$ ipython --no-banner

In [1]: import numpy as np

In [2]: import numpy.linalg as la

In [3]: np.set_printoptions(precision=2, suppress=True, linewidth=200)

In [4]: M = np.loadtxt("x.csv", delimiter=",")

In [5]: M
Out[5]: 
array([[ 3.,  9.,  9., -9., -9.,  7.],
       [ 1., -9., -7., -5.,  1.,  7.],
       [-3., -3.,  5., -4., -5.,  6.],
       [ 8.,  0.,  2., -8.,  5., -3.],
       [ 1., -4., -8.,  8., -3.,  7.],
       [-3.,  3., -9., -2., -7.,  4.],
       [ 3., -2., -6., -2.,  8.,  9.],
       [ 1., -4., -8.,  8., -3.,  7.],
       [-3.,  2., -1., -2., -9., -6.],
       [ 9.,  7., -4., -3., -5.,  1.],
       [ 4., -5., -5., -1.,  7., -3.],
       [ 4., -1.,  8.,  6., -1., -4.],
       [-4.,  2., -8.,  8., -7.,  9.],
       [ 3.,  0., -6., -4.,  1.,  6.],
       [ 0.,  3., -6.,  3., -9., -5.]])

In [6]: # row 7 repeats row 4

In [7]: P = M @ la.solve(M.T @ M, M.T)

In [8]: la.matrix_rank(np.eye(15) - P)
Out[8]: np.int64(9)

In [9]: np.round(la.eigvalsh(P), 2) + 0
Out[9]: array([0., 0., 0., 0., 0., 0., 0., 0., 0., 1., 1., 1., 1., 1., 1.])

In [10]: np.trace(P)
Out[10]: np.float64(6.0)

In [11]: P @ M[:, 5]
Out[11]: array([ 7.,  7.,  6., -3.,  7.,  4.,  9.,  7., -6.,  1., -3., -4.,  9.,  6., -5.])

In [12]: arr = np.load("block1.npy")

In [13]: arr
Out[13]: 
array([[  3.63,   0.12,   1.74,   2.69,   2.72,   4.59,   3.63,   0.86,   7.31,   5.47,   2.72],
       [  2.7 ,   0.01,   1.3 ,   2.08,   2.07,   3.42,   2.78,   0.71,   5.54,   4.15,   2.09],
       [ -3.25,   0.04,  -1.74,  -2.45,  -2.5 ,  -4.08,  -3.25,  -0.86,  -6.52,  -4.94,  -2.5 ],
       [  2.37,   0.02,   1.17,   1.74,   1.68,   2.92,   2.4 ,   0.6 ,   4.64,   3.51,   1.76],
       [  0.95,  -0.03,   0.52,   0.66,   0.74,   1.12,   0.99,   0.22,   1.91,   1.39,   0.79],
       [  4.54,  -0.05,   2.31,   3.45,   3.47,   5.66,   4.57,   1.12,   9.19,   6.85,   3.48],
       [  0.23,   0.05,   0.17,   0.18,   0.2 ,   0.34,   0.25,   0.08,   0.56,   0.46,   0.27],
       [  0.08,   0.11,   0.1 ,   0.11,   0.03,   0.09,   0.05,   0.1 ,   0.2 ,   0.17,   0.04],
       [ -5.68,  -0.01,  -2.87,  -4.29,  -4.25,  -7.23,  -5.77,  -1.43, -11.53,  -8.77,  -4.31],
       [  1.  ,  -0.07,   0.51,   0.83,   0.81,   1.4 ,   1.12,   0.26,   2.29,   1.65,   0.81],
       [ -0.99,   0.  ,  -0.41,  -0.67,  -0.59,  -1.21,  -0.88,  -0.2 ,  -1.87,  -1.36,  -0.68],
       [  0.6 ,   0.02,   0.36,   0.48,   0.52,   0.67,   0.58,   0.2 ,   1.23,   0.82,   0.41],
       [ -5.42,   0.02,  -2.73,  -4.08,  -4.01,  -6.79,  -5.36,  -1.39, -10.82,  -8.07,  -4.06],
       [ -0.58,   0.04,  -0.34,  -0.39,  -0.41,  -0.72,  -0.59,  -0.09,  -1.06,  -0.86,  -0.44],
       [  7.01,   0.05,   3.42,   5.25,   5.25,   8.82,   6.97,   1.76,  14.01,  10.56,   5.25],
       [ -2.56,   0.  ,  -1.38,  -1.95,  -1.95,  -3.3 ,  -2.55,  -0.71,  -5.18,  -3.92,  -1.95],
       [ -2.31,  -0.04,  -1.12,  -1.75,  -1.71,  -2.92,  -2.29,  -0.67,  -4.65,  -3.54,  -1.71],
       [  2.9 ,  -0.03,   1.51,   2.25,   2.2 ,   3.76,   2.9 ,   0.82,   6.  ,   4.41,   2.23],
       [  1.89,   0.02,   0.95,   1.47,   1.4 ,   2.42,   1.87,   0.49,   3.74,   2.8 ,   1.38],
       [  1.27,  -0.08,   0.6 ,   1.04,   1.03,   1.69,   1.33,   0.29,   2.72,   2.02,   0.99],
       [  8.77,   0.05,   4.38,   6.48,   6.49,  10.94,   8.71,   2.22,  17.48,  12.99,   6.49],
       [ -1.35,  -0.01,  -0.69,  -1.05,  -1.06,  -1.65,  -1.29,  -0.33,  -2.68,  -1.97,  -1.03],
       [  3.3 ,  -0.05,   1.66,   2.32,   2.34,   4.2 ,   3.28,   0.89,   6.64,   4.84,   2.38],
       [  0.67,   0.05,   0.28,   0.54,   0.55,   0.95,   0.79,   0.22,   1.44,   1.03,   0.55],
       [ -5.31,  -0.01,  -2.56,  -3.97,  -3.98,  -6.64,  -5.38,  -1.28, -10.6 ,  -8.08,  -4.  ],
       [  2.22,   0.01,   1.13,   1.58,   1.62,   2.76,   2.19,   0.54,   4.42,   3.26,   1.64],
       [ -0.14,   0.01,  -0.16,  -0.19,  -0.15,  -0.33,  -0.2 ,  -0.01,  -0.39,  -0.3 ,  -0.12],
       [  1.16,  -0.01,   0.61,   0.84,   1.07,   1.52,   1.15,   0.4 ,   2.55,   1.99,   0.85],
       [  5.02,   0.01,   2.53,   3.74,   3.87,   6.27,   5.03,   1.24,  10.11,   7.6 ,   3.76],
       [  7.15,  -0.05,   3.46,   5.41,   5.31,   8.85,   7.13,   1.68,  14.22,  10.73,   5.38],
       [  5.63,   0.07,   2.78,   4.26,   4.21,   6.99,   5.61,   1.44,  11.3 ,   8.46,   4.25],
       [ -2.3 ,  -0.03,  -1.13,  -1.76,  -1.67,  -2.85,  -2.24,  -0.57,  -4.56,  -3.51,  -1.68],
       [  6.42,   0.05,   3.17,   4.77,   4.87,   7.99,   6.39,   1.56,  12.83,   9.65,   4.74],
       [  6.93,  -0.07,   3.44,   5.12,   5.21,   8.52,   6.88,   1.68,  13.77,  10.31,   5.24],
       [  1.63,   0.03,   0.76,   1.23,   1.26,   2.11,   1.6 ,   0.35,   3.3 ,   2.49,   1.26],
       [  3.71,  -0.03,   1.9 ,   2.87,   2.79,   4.69,   3.75,   0.94,   7.56,   5.67,   2.8 ],
       [ -2.61,   0.01,  -1.32,  -1.94,  -1.89,  -3.14,  -2.59,  -0.65,  -5.13,  -3.87,  -2.01],
       [ -3.27,  -0.03,  -1.63,  -2.41,  -2.42,  -4.07,  -3.22,  -0.85,  -6.44,  -4.86,  -2.45],
       [  1.26,  -0.07,   0.59,   0.95,   0.97,   1.51,   1.24,   0.28,   2.4 ,   1.92,   1.03],
       [ -2.14,  -0.03,  -0.96,  -1.45,  -1.52,  -2.62,  -2.02,  -0.52,  -4.2 ,  -3.06,  -1.5 ],
       [ -5.99,  -0.06,  -3.03,  -4.46,  -4.43,  -7.51,  -6.04,  -1.49, -11.95,  -8.98,  -4.43],
       [  2.22,  -0.02,   1.03,   1.61,   1.6 ,   2.71,   2.17,   0.54,   4.33,   3.29,   1.66],
       [  1.34,  -0.02,   0.62,   0.93,   1.06,   1.72,   1.34,   0.32,   2.7 ,   2.09,   1.  ],
       [ -2.45,   0.04,  -1.23,  -1.88,  -1.82,  -3.13,  -2.51,  -0.59,  -4.94,  -3.71,  -1.88],
       [  3.02,   0.05,   1.53,   2.35,   2.23,   3.71,   2.98,   0.73,   5.95,   4.5 ,   2.31],
       [  2.28,   0.01,   1.26,   1.78,   1.79,   2.94,   2.41,   0.62,   4.7 ,   3.54,   1.8 ],
       [ -3.59,  -0.02,  -1.83,  -2.67,  -2.7 ,  -4.6 ,  -3.63,  -0.86,  -7.08,  -5.35,  -2.64],
       [  2.42,  -0.08,   1.08,   1.72,   1.7 ,   2.83,   2.34,   0.58,   4.67,   3.47,   1.75],
       [ -2.32,   0.08,  -1.09,  -1.72,  -1.72,  -2.92,  -2.21,  -0.65,  -4.63,  -3.51,  -1.81]])

In [14]: Ac = arr - arr.mean(axis=0)

In [15]: Uu, sv, Vh = la.svd(Ac, full_matrices=False)

In [16]: np.searchsorted(np.cumsum(sv ** 2) / (sv ** 2).sum(), 0.9) + 1
Out[16]: np.int64(1)

In [17]: sv
Out[17]: array([85.21,  0.46,  0.41,  0.39,  0.35,  0.31,  0.31,  0.25,  0.23,  0.2 ,  0.18])

In [18]: round((sv ** 2).sum() ** 2 / (sv ** 4).sum(), 2)
Out[18]: np.float64(1.0)

In [19]: la.matrix_rank(Ac)
Out[19]: np.int64(11)
